$ python -q
>>> import numpy as np
>>> import numpy.linalg as la
>>> np.set_printoptions(precision=2, suppress=True, linewidth=200)
>>> m1 = np.load("a.npy")
>>> print(m1)
[[-17.49  25.7    2.83  11.1  -25.36  27.18  17.91  -8.96]
 [-19.    27.12   2.57  12.49 -27.25  26.95  18.82 -10.82]
 [ 13.26 -10.98  -8.11 -21.05  20.72  35.36   9.21   2.74]
 [-20.93  25.61   3.34  14.65 -25.47  26.78  17.83 -10.07]
 [ 14.45  -9.17  -9.2  -22.09  21.47  33.19  10.54   4.59]
 [ 13.06 -11.9  -10.78 -22.49  22.43  34.08  10.36   3.92]
 [ 14.24  -9.   -10.56 -21.4   21.94  34.64   9.19   2.35]
 [ 15.54  -8.54 -10.53 -20.47  21.25  35.29  10.22   3.38]
 [-18.2   25.79   2.94  12.9  -24.41  24.65  17.28  -9.33]
 [ 14.11  -8.44 -10.47 -22.38  20.42  33.34  10.49   4.4 ]
 [ 13.09  -8.5   -8.64 -22.34  21.75  34.58   9.18   2.11]
 [-18.8   25.95   1.5   12.76 -25.44  27.03  17.26  -9.53]
 [ 14.45  -8.91  -9.43 -21.65  21.6   32.82  10.49   3.27]
 [ 14.03  -9.21 -10.13 -21.72  22.58  33.02   9.4    3.06]]
>>> t3 = np.stack([m1, 5 * m1, m1[::-1]])
>>> print((t3 @ m1.T).shape)
(3, 14, 14)
>>> print(t3.shape)
(3, 14, 8)
>>> print(la.cond(m1) > 100)
True
>>> print([round(float(x), 2) for x in la.svd(m1, compute_uv=False)[:3]])
[154.25, 119.9, 4.61]
>>> print(la.matrix_rank(m1, rtol=0.1))
2
>>> print(np.argsort(-la.norm(m1, axis=0).round(6), kind="stable")[:3])
[5 4 3]
>>> print(round(np.log10(la.cond(m1))))
2
>>> print(np.round(la.norm(m1, 2) / la.norm(m1), 2))
0.79
>>> P = m1 @ la.solve(m1.T @ m1, m1.T)
>>> print(P @ m1[:, 0])
[-17.49 -19.    13.26 -20.93  14.45  13.06  14.24  15.54 -18.2   14.11  13.09 -18.8   14.45  14.03]
>>> print(np.round(la.eigvalsh(P), 2) + 0)
[0. 0. 0. 0. 0. 0. 1. 1. 1. 1. 1. 1. 1. 1.]
>>> Y = np.c_[m1[:, :4] @ np.array([[3, -3, -1, -1], [-3, 0, 2, 2], [-1, 2, 3, 1], [3, -2, 0, 0]]), np.array([3, -3, -2, 0, -1, 2, -2, -2, -3, 1, -3, 0, -3, -1])]
>>> print(Y)
[[ -99.1    35.93   77.38   71.72    3.  ]
 [-103.46   37.16   80.95   75.81   -3.  ]
 [  17.68  -13.9   -59.55  -43.33   -2.  ]
 [ -99.01   40.17   82.17   75.49    0.  ]
 [  13.79  -17.57  -60.39  -41.99   -1.  ]
 [  18.19  -15.76  -69.2   -47.64    2.  ]
 [  16.08  -21.04  -63.92  -42.8    -2.  ]
 [  21.36  -26.74  -64.21  -43.15   -2.  ]
 [ -96.21   34.68   78.6    72.72   -3.  ]
 [  10.98  -18.51  -62.4   -41.46    1.  ]
 [   6.39  -11.87  -56.01  -38.73   -3.  ]
 [ -97.47   33.88   75.2    72.2     0.  ]
 [  14.56  -18.91  -60.56  -41.7    -3.  ]
 [  14.69  -18.91  -62.84  -42.58   -1.  ]]
>>> print(np.round(la.lstsq(m1, Y[:, 0])[0], 2) + 0)
[ 3. -3. -1.  3.  0.  0.  0.  0.]
>>> print(la.matrix_rank(np.c_[m1, Y]))
9
>>> print(la.matrix_rank(Y))
5
>>> data = np.load("test2.npy")
>>> print(data)
[[0 1 1 0 1 0]
 [1 0 0 0 0 1]
 [1 0 0 0 0 1]
 [0 0 0 0 1 1]
 [1 0 0 1 0 0]
 [0 1 1 1 0 0]]
>>> # symmetric, so the eigenvalues are real
>>> print(la.matrix_power(data, 2))
[[3 0 0 1 0 2]
 [0 2 2 1 1 0]
 [0 2 2 1 1 0]
 [1 1 1 2 0 0]
 [0 1 1 0 2 1]
 [2 0 0 0 1 3]]
>>> print(np.allclose(data, data.T))
True
>>> print(data @ data)
[[3 0 0 1 0 2]
 [0 2 2 1 1 0]
 [0 2 2 1 1 0]
 [1 1 1 2 0 0]
 [0 1 1 0 2 1]
 [2 0 0 0 1 3]]
>>> print(round(la.det(data), 2))
0.0
>>> print(np.allclose(data @ data.T, data.T @ data))
True
